% ipython --no-banner

In [1]: import numpy as np

In [2]: np.set_printoptions(precision=2, suppress=True, linewidth=200, floatmode="fixed")

In [3]: tidy = lambda a: np.round(a, 2) + 0

In [4]: K = np.loadtxt("a.csv", delimiter=",")

In [5]: K
Out[5]: 
array([[ 0.00, -6.00, -6.00,  5.00, -7.00,  0.00,  0.00,  0.00,  0.00],
       [ 4.00, -8.00,  1.00,  5.00,  7.00,  0.00,  0.00,  0.00,  0.00],
       [ 8.00, -4.00, -8.00,  3.00, -1.00,  0.00,  0.00,  0.00,  0.00],
       [ 7.00, -9.00,  1.00,  9.00, -5.00,  0.00,  0.00,  0.00,  0.00],
       [ 1.00, -6.00,  3.00, -5.00,  2.00,  0.00,  0.00,  0.00,  0.00],
       [ 0.00,  0.00,  0.00,  0.00,  0.00, -3.00,  2.00,  2.00,  0.00],
       [ 0.00,  0.00,  0.00,  0.00,  0.00,  0.00,  0.00, -3.00,  3.00],
       [ 0.00,  0.00,  0.00,  0.00,  0.00,  0.00,  0.00,  3.00,  2.00],
       [ 0.00,  0.00,  0.00,  0.00,  0.00,  2.00,  3.00,  1.00, -3.00]])

In [6]: rng = np.random.default_rng(877)

In [7]: labels = rng.permutation(9)

In [8]: A2 = K[:, labels] * rng.choice([-1, 1], 9)

In [9]: print(A2)
[[ 0.00  0.00  6.00 -0.00 -5.00 -7.00  0.00  6.00 -0.00]
 [ 0.00  0.00  8.00 -0.00 -5.00  7.00  4.00 -1.00 -0.00]
 [ 0.00  0.00  4.00 -0.00 -3.00 -1.00  8.00  8.00 -0.00]
 [ 0.00  0.00  9.00 -0.00 -9.00 -5.00  7.00 -1.00 -0.00]
 [ 0.00  0.00  6.00 -0.00  5.00  2.00  1.00 -3.00 -0.00]
 [-3.00  0.00 -0.00 -2.00 -0.00  0.00  0.00 -0.00 -2.00]
 [ 0.00  3.00 -0.00  3.00 -0.00  0.00  0.00 -0.00 -0.00]
 [ 0.00  2.00 -0.00 -3.00 -0.00  0.00  0.00 -0.00 -0.00]
 [ 2.00 -3.00 -0.00 -1.00 -0.00  0.00  0.00 -0.00 -3.00]]

In [10]: U, _, vt = np.linalg.svd(K.T @ A2)

In [11]: tidy(U @ vt)
Out[11]: 
array([[ 0.00,  0.00,  0.00,  0.00,  0.00,  0.00,  1.00,  0.00,  0.00],
       [ 0.00,  0.00, -1.00,  0.00,  0.00,  0.00,  0.00,  0.00,  0.00],
       [ 0.00,  0.00,  0.00,  0.00,  0.00,  0.00,  0.00, -1.00,  0.00],
       [ 0.00,  0.00,  0.00,  0.00, -1.00,  0.00,  0.00,  0.00,  0.00],
       [ 0.00,  0.00,  0.00,  0.00,  0.00,  1.00,  0.00,  0.00,  0.00],
       [ 1.00,  0.00,  0.00,  0.00,  0.00,  0.00,  0.00,  0.00,  0.00],
       [ 0.00,  0.00,  0.00,  0.00,  0.00,  0.00,  0.00,  0.00, -1.00],
       [ 0.00,  0.00,  0.00, -1.00,  0.00,  0.00,  0.00,  0.00,  0.00],
       [ 0.00,  1.00,  0.00,  0.00,  0.00,  0.00,  0.00,  0.00,  0.00]])

In [12]: np.allclose(A2 @ A2.T, A2.T @ A2)
Out[12]: False

In [13]: tidy(np.abs(np.linalg.eigvals(A2)).max())
Out[13]: np.float64(8.41)

In [14]: A2 = K + rng.integers(-2, 3, (9, 1)) @ rng.integers(-2, 3, (1, 9))

In [15]: print(A2)
[[  4.00 -10.00  -2.00   7.00  -9.00   4.00   4.00  -2.00  -2.00]
 [  4.00  -8.00   1.00   5.00   7.00   0.00   0.00   0.00   0.00]
 [  4.00   0.00 -12.00   1.00   1.00  -4.00  -4.00   2.00   2.00]
 [  9.00 -11.00   3.00  10.00  -6.00   2.00   2.00  -1.00  -1.00]
 [ -3.00  -2.00  -1.00  -7.00   4.00  -4.00  -4.00   2.00   2.00]
 [ -4.00   4.00  -4.00  -2.00   2.00  -7.00  -2.00   4.00   2.00]
 [ -2.00   2.00  -2.00  -1.00   1.00  -2.00  -2.00  -2.00   4.00]
 [  2.00  -2.00   2.00   1.00  -1.00   2.00   2.00   2.00   1.00]
 [  0.00   0.00   0.00   0.00   0.00   2.00   3.00   1.00  -3.00]]

In [16]: np.abs(A2 - K).sum(axis=1)
Out[16]: array([28.00,  0.00, 28.00, 14.00, 28.00, 28.00, 14.00, 14.00,  0.00])

In [17]: A2 - K
Out[17]: 
array([[ 4.00, -4.00,  4.00,  2.00, -2.00,  4.00,  4.00, -2.00, -2.00],
       [ 0.00,  0.00,  0.00,  0.00,  0.00,  0.00,  0.00,  0.00,  0.00],
       [-4.00,  4.00, -4.00, -2.00,  2.00, -4.00, -4.00,  2.00,  2.00],
       [ 2.00, -2.00,  2.00,  1.00, -1.00,  2.00,  2.00, -1.00, -1.00],
       [-4.00,  4.00, -4.00, -2.00,  2.00, -4.00, -4.00,  2.00,  2.00],
       [-4.00,  4.00, -4.00, -2.00,  2.00, -4.00, -4.00,  2.00,  2.00],
       [-2.00,  2.00, -2.00, -1.00,  1.00, -2.00, -2.00,  1.00,  1.00],
       [ 2.00, -2.00,  2.00,  1.00, -1.00,  2.00,  2.00, -1.00, -1.00],
       [ 0.00,  0.00,  0.00,  0.00,  0.00,  0.00,  0.00,  0.00,  0.00]])

In [18]: labels = rng.permutation(9)

In [19]: labels
Out[19]: array([0, 7, 5, 3, 1, 4, 6, 2, 8])

In [20]: A2 = K[labels][:, labels]

In [21]: np.diag(A2)
Out[21]: array([ 0.00,  3.00, -3.00,  9.00, -8.00,  2.00,  0.00, -8.00, -3.00])

In [22]: arr = np.load("mat.npy")

In [23]: arr
Out[23]: 
array([[0, 1, 0, 0, 2, 2, 1, 0, 0],
       [0, 0, 0, 1, 2, 0, 2, 1, 1],
       [0, 0, 0, 1, 0, 0, 1, 0, 2],
       [0, 0, 0, 0, 2, 2, 1, 0, 2],
       [0, 0, 0, 0, 0, 1, 2, 0, 0],
       [0, 0, 0, 0, 0, 0, 1, 1, 2],
       [0, 0, 0, 0, 0, 0, 0, 1, 1],
       [0, 0, 0, 0, 0, 0, 0, 0, 2],
       [0, 0, 0, 0, 0, 0, 0, 0, 0]])

In [24]: U, sig, vt = np.linalg.svd(arr)

In [25]: tidy(sig)
Out[25]: array([5.89, 3.49, 2.24, 1.71, 1.23, 0.72, 0.40, 0.00, 0.00])

In [26]: np.argmax(sig[:-1] / (sig[1:] + 1e-6)) + 1
Out[26]: np.int64(7)

In [27]: A2 = U[:, :7] @ np.diag(sig[:7]) @ vt[:7]

In [28]: tidy(np.abs(arr - A2).max())
Out[28]: np.float64(0.0)

In [29]: np.linalg.matrix_rank(arr, rtol=0.05)
Out[29]: np.int64(7)

In [30]: f = np.array([2, 6])

In [31]: print(np.polyval(f, arr[7]))
[ 6  6  6  6  6  6  6  6 10]

In [32]: np.convolve(arr[7], f)
Out[32]: array([ 0,  0,  0,  0,  0,  0,  0,  0,  4, 12])

In [33]: def softmax(z):
    ...:     e = np.exp(z - z.max(axis=-1, keepdims=True))
    ...:     return e / e.sum(axis=-1, keepdims=True)
    ...: 

In [34]: tidy(softmax(arr[8]))
Out[34]: array([0.11, 0.11, 0.11, 0.11, 0.11, 0.11, 0.11, 0.11, 0.11])

In [35]: tidy(softmax(arr).sum(axis=1))
Out[35]: array([1.00, 1.00, 1.00, 1.00, 1.00, 1.00, 1.00, 1.00, 1.00])

In [36]: scores = arr @ arr.T / np.sqrt(9)

In [37]: softmax(scores).round(6).argmax(axis=1)
Out[37]: array([0, 1, 2, 3, 4, 5, 5, 2, 0])

In [38]: A2 = arr + rng.integers(-2, 3, (9, 7)) @ rng.integers(-2, 3, (7, 9))

In [39]: A2
Out[39]: 
array([[  2,  -6,   6,   7,   8,  -3,  -3,   0,   0],
       [ 12,  -5,   7,   5,   2,   6,  11,   5,   0],
       [ -1,   1,   3,   6,   9, -11,  -4,   8,  -3],
       [  1,  -1,   2,  -1,  -2,   7,   6,   1,   6],
       [  6,  -4,   7,   8,   0,   3,   5,   4,  -1],
       [  3,  -5,  -5,   3,  -7,   6,   5,  -1,   2],
       [  3,  -1,  -1,  10,   6,   1,  -1,   0,  -5],
       [ -2,   3,   2,  -5,   9,  -4,  -2,  -1,   3],
       [  2,  -2,  -6,  -2,  -7,  10,   5,  -7,   2]])

In [40]: A2 - arr
Out[40]: 
array([[  2,  -7,   6,   7,   6,  -5,  -4,   0,   0],
       [ 12,  -5,   7,   4,   0,   6,   9,   4,  -1],
       [ -1,   1,   3,   5,   9, -11,  -5,   8,  -5],
       [  1,  -1,   2,  -1,  -4,   5,   5,   1,   4],
       [  6,  -4,   7,   8,   0,   2,   3,   4,  -1],
       [  3,  -5,  -5,   3,  -7,   6,   4,  -2,   0],
       [  3,  -1,  -1,  10,   6,   1,  -1,  -1,  -6],
       [ -2,   3,   2,  -5,   9,  -4,  -2,  -1,   1],
       [  2,  -2,  -6,  -2,  -7,  10,   5,  -7,   2]])

In [41]: print(np.linalg.matrix_rank(A2 - arr, tol=1e-8))
7

In [42]: x0 = np.array([0, 1, -4, 2, 5, -7, 3, 8, -6])

In [43]: target = A2 @ x0

In [44]: beta, lr = np.zeros(9), 1 / np.linalg.norm(A2, 2) ** 2

In [45]: for i in range(6):
    ...:     beta -= lr * A2.T @ (A2 @ beta - target)
    ...:     if i % 2 == 0: print(i, round(np.linalg.norm(A2 @ beta - target), 2))
    ...: 
0 80.17
2 65.74
4 56.11

In [46]: tidy(beta)
Out[46]: array([ 0.46,  1.21,  0.83,  3.33,  3.71, -5.32, -1.53,  4.53, -3.13])

In [47]: E = np.loadtxt("layer9.csv", delimiter=",")

In [48]: E
Out[48]: 
array([[0.00, 0.00, 0.00, 0.00],
       [2.00, 1.00, 0.00, 0.00],
       [0.00, 0.00, 2.00, 2.00],
       [0.00, 0.00, 0.00, 1.00]])

In [49]: tidy(E @ np.linalg.pinv(E) @ E)
Out[49]: 
array([[0.00, 0.00, 0.00, 0.00],
       [2.00, 1.00, 0.00, 0.00],
       [0.00, 0.00, 2.00, 2.00],
       [0.00, 0.00, 0.00, 1.00]])

In [50]: np.linalg.lstsq(E[:-1].T, E[-1])[2]
Out[50]: np.int32(2)

In [51]: np.abs(np.diag(np.linalg.qr(E)[1])) > 1e-9
Out[51]: array([ True, False,  True,  True])

In [52]: np.unique(E.round(6), axis=0).shape
Out[52]: (4, 4)

In [53]: np.allclose(E[:-1].T @ np.linalg.lstsq(E[:-1].T, E[-1])[0], E[-1])
Out[53]: False

In [54]: [round(float(x), 2) for x in np.linalg.svd(arr, compute_uv=False)[:3]]
Out[54]: [5.89, 3.49, 2.24]

In [55]: np.argsort(-np.linalg.norm(arr, axis=0).round(6), kind="stable")[:3]
Out[55]: array([8, 4, 6])

In [56]: np.linalg.cond(arr) > 100
Out[56]: np.True_

In [57]: np.linalg.matrix_rank(arr, rtol=0.1)
Out[57]: np.int64(6)

In [58]: tidy(np.linalg.norm(arr, 2) / np.linalg.norm(arr))
Out[58]: np.float64(0.78)

In [59]: print(tidy(np.linalg.eigvals(E)))
[1.00 0.00 2.00 1.00]

In [60]: np.allclose(E, E.T)
Out[60]: False

In [61]: tidy(np.abs(np.linalg.eigvals(E)).max())
Out[61]: np.float64(2.0)

In [62]: np.allclose(E @ E.T, E.T @ E)
Out[62]: False

In [63]: print((E + E.T) / 2)
[[0.00 1.00 0.00 0.00]
 [1.00 1.00 0.00 0.00]
 [0.00 0.00 2.00 1.00]
 [0.00 0.00 1.00 1.00]]

In [64]: tidy(np.linalg.det(E))
Out[64]: np.float64(0.0)

In [65]: tidy(np.linalg.matrix_power(E, 2))
Out[65]: 
array([[0.00, 0.00, 0.00, 0.00],
       [2.00, 1.00, 0.00, 0.00],
       [0.00, 0.00, 4.00, 6.00],
       [0.00, 0.00, 0.00, 1.00]])
